$ ipython --no-banner

In [1]: import numpy as np

In [2]: np.set_printoptions(precision=3, suppress=True, linewidth=140, sign=" ")

In [3]: def rnd(a):
   ...:     return np.round(a, 3) + 0
   ...: 

In [4]: E = np.load("test15.npy")

In [5]: E
Out[5]: 
array([[  0.615,  -0.009,  -1.829,  -1.05 ],
       [ -0.044,  -0.023,   0.149,   0.088],
       [  1.567,  -0.004,  -4.721,  -2.647],
       [ -3.996,   0.031,  11.944,   6.646],
       [ -0.251,   0.011,   0.786,   0.452],
       [  3.877,  -0.021, -11.612,  -6.507],
       [ -0.945,  -0.001,   2.811,   1.57 ],
       [ -1.371,  -0.004,   4.036,   2.202],
       [  0.633,   0.011,  -1.888,  -1.045],
       [ -7.748,   0.006,  23.288,  12.919],
       [  4.493,   0.033, -13.472,  -7.491],
       [  7.066,   0.048, -21.125, -11.705]])

In [6]: lab = E[:, 0] > np.median(E[:, 0])

In [7]: f = E[lab].mean(axis=0) - E[~lab].mean(axis=0)

In [8]: lab.astype(int)
Out[8]: array([ 1,  0,  1,  0,  0,  1,  0,  0,  1,  0,  1,  1])

In [9]: np.argsort(-np.abs(f).round(6), kind="stable")
Out[9]: array([ 2,  3,  0,  1])

In [10]: X = np.load("run16.npy")

In [11]: X
Out[11]: 
array([[  1.363,  -0.662,   0.687,  -1.057],
       [ -4.967,   2.459,  -2.488,   3.73 ],
       [ -1.072,   0.574,  -0.528,   0.846],
       [  3.051,  -1.481,   1.516,  -2.318],
       [ -2.611,   1.335,  -1.301,   1.936],
       [  3.06 ,  -1.522,   1.527,  -2.311],
       [  6.839,  -3.402,   3.422,  -5.144],
       [  0.284,  -0.151,   0.128,  -0.177],
       [  0.859,  -0.436,   0.451,  -0.615],
       [  0.956,  -0.464,   0.476,  -0.715],
       [-12.519,   6.26 ,  -6.295,   9.439],
       [  6.666,  -3.364,   3.38 ,  -5.025],
       [ -1.562,   0.773,  -0.772,   1.163],
       [ -9.742,   4.862,  -4.872,   7.27 ],
       [  3.349,  -1.71 ,   1.651,  -2.555],
       [  4.078,  -2.03 ,   2.025,  -3.081],
       [ -5.555,   2.773,  -2.778,   4.209],
       [  0.434,  -0.251,   0.225,  -0.355],
       [ -0.598,   0.293,  -0.329,   0.418],
       [  1.091,  -0.546,   0.554,  -0.818],
       [  2.51 ,  -1.286,   1.266,  -1.873],
       [  5.676,  -2.841,   2.859,  -4.292],
       [  5.271,  -2.659,   2.599,  -3.956],
       [  3.186,  -1.608,   1.529,  -2.417]])

In [12]: other = np.c_[X[:, :2] @ np.array([[2, 7], [6, -6]]), np.array([0, 0, 0, 2, 2, 1, 2, 2, 0, 2, 0, 0, 2, 2, 2, 2, 2, 2, 2, 2, 2, 1, 2, 1])]

In [13]: rnd(other)
Out[13]: 
array([[  -1.246,   13.513,    0.   ],
       [   4.82 ,  -49.523,    0.   ],
       [   1.3  ,  -10.948,    0.   ],
       [  -2.784,   30.243,    2.   ],
       [   2.788,  -26.287,    2.   ],
       [  -3.012,   30.552,    1.   ],
       [  -6.734,   68.285,    2.   ],
       [  -0.338,    2.894,    2.   ],
       [  -0.898,    8.629,    0.   ],
       [  -0.872,    9.476,    2.   ],
       [  12.522, -125.193,    0.   ],
       [  -6.852,   66.846,    0.   ],
       [   1.514,  -15.572,    2.   ],
       [   9.688,  -97.366,    2.   ],
       [  -3.562,   33.703,    2.   ],
       [  -4.024,   40.726,    2.   ],
       [   5.528,  -55.523,    2.   ],
       [  -0.638,    4.544,    2.   ],
       [   0.562,   -5.944,    2.   ],
       [  -1.094,   10.913,    2.   ],
       [  -2.696,   25.286,    2.   ],
       [  -5.694,   56.778,    1.   ],
       [  -5.412,   52.851,    2.   ],
       [  -3.276,   31.95 ,    1.   ]])

In [14]: rnd(np.linalg.lstsq(X, other[:, 0])[0])
Out[14]: array([ 2.,  6.,  0.,  0.])

In [15]: np.linalg.matrix_rank(other)
Out[15]: np.int64(3)

In [16]: np.linalg.matrix_rank(np.c_[X, other])
Out[16]: np.int64(5)
